$ ipython --no-banner

In [1]: import numpy as np

In [2]: from numpy import linalg as LA

In [3]: np.set_printoptions(precision=2, suppress=True, linewidth=120)

In [4]: def rd(a):
   ...:     return np.round(a, 2) + 0
   ...: 

In [5]: F = np.array([[1, -2, 4, -8],
   ...:     [1, -1, 1, -1],
   ...:     [1, 0, 0, 0],
   ...:     [1, 1, 1, 1],
   ...:     [1, 2, 4, 8],
   ...:     [1, 3, 9, 27],
   ...:     [1, 4, 16, 64],
   ...:     [1, 5, 25, 125],
   ...:     [1, 6, 36, 216],
   ...:     [1, 7, 49, 343],
   ...:     [1, 8, 64, 512],
   ...:     [1, 9, 81, 729],
   ...:     [1, 10, 100, 1000],
   ...:     [1, 11, 121, 1331]])

In [6]: F
Out[6]: 
array([[   1,   -2,    4,   -8],
       [   1,   -1,    1,   -1],
       [   1,    0,    0,    0],
       [   1,    1,    1,    1],
       [   1,    2,    4,    8],
       [   1,    3,    9,   27],
       [   1,    4,   16,   64],
       [   1,    5,   25,  125],
       [   1,    6,   36,  216],
       [   1,    7,   49,  343],
       [   1,    8,   64,  512],
       [   1,    9,   81,  729],
       [   1,   10,  100, 1000],
       [   1,   11,  121, 1331]])

In [7]: # column 3 is much longer than the rest

In [8]: rd(LA.norm(F, 2) / LA.norm(F))
Out[8]: np.float64(1.0)

In [9]: LA.cond(F) > 100
Out[9]: np.True_

In [10]: A2 = F / LA.norm(F, axis=1, keepdims=True)

In [11]: cov = A2 @ A2.T

In [12]: rd(np.degrees(np.arccos(np.clip(cov[2, 4], -1, 1))))
Out[12]: np.float64(83.77)

In [13]: cov = F.T @ F

In [14]: np.allclose(cov, cov.T)
Out[14]: True

In [15]: m1 = np.tanh(np.array([[0.3, -0.2],
    ...:     [1.3, -0.5],
    ...:     [-0.2, 0.0],
    ...:     [1.2, -0.5],
    ...:     [1.2, 1.2],
    ...:     [-0.9, -0.6],
    ...:     [0.9, -0.4],
    ...:     [0.3, -0.4],
    ...:     [0.4, -0.5],
    ...:     [-0.3, 0.8],
    ...:     [-0.5, 0.4]]) @ np.array([[0.4, -1.0, -0.5], [0.0, -0.2, -0.8]]))

In [16]: rd(m1)
Out[16]: 
array([[ 0.12, -0.25,  0.01],
       [ 0.48, -0.83, -0.24],
       [-0.08,  0.2 ,  0.1 ],
       [ 0.45, -0.8 , -0.2 ],
       [ 0.45, -0.89, -0.92],
       [-0.35,  0.77,  0.73],
       [ 0.35, -0.68, -0.13],
       [ 0.12, -0.22,  0.17],
       [ 0.16, -0.29,  0.2 ],
       [-0.12,  0.14, -0.45],
       [-0.2 ,  0.4 , -0.07]])

In [17]: [round(float(x), 2) for x in LA.svd(m1, compute_uv=False)[:3]]
Out[17]: [2.34, 0.93, 0.06]

In [18]: rd(np.abs(LA.svd(m1)[2][-1]))
Out[18]: array([0.87, 0.48, 0.06])

In [19]: np.argsort(-LA.norm(m1, axis=0).round(6), kind="stable")[:3]
Out[19]: array([1, 2, 0])

In [20]: LA.matrix_rank(m1, rtol=0.1)
Out[20]: np.int64(2)
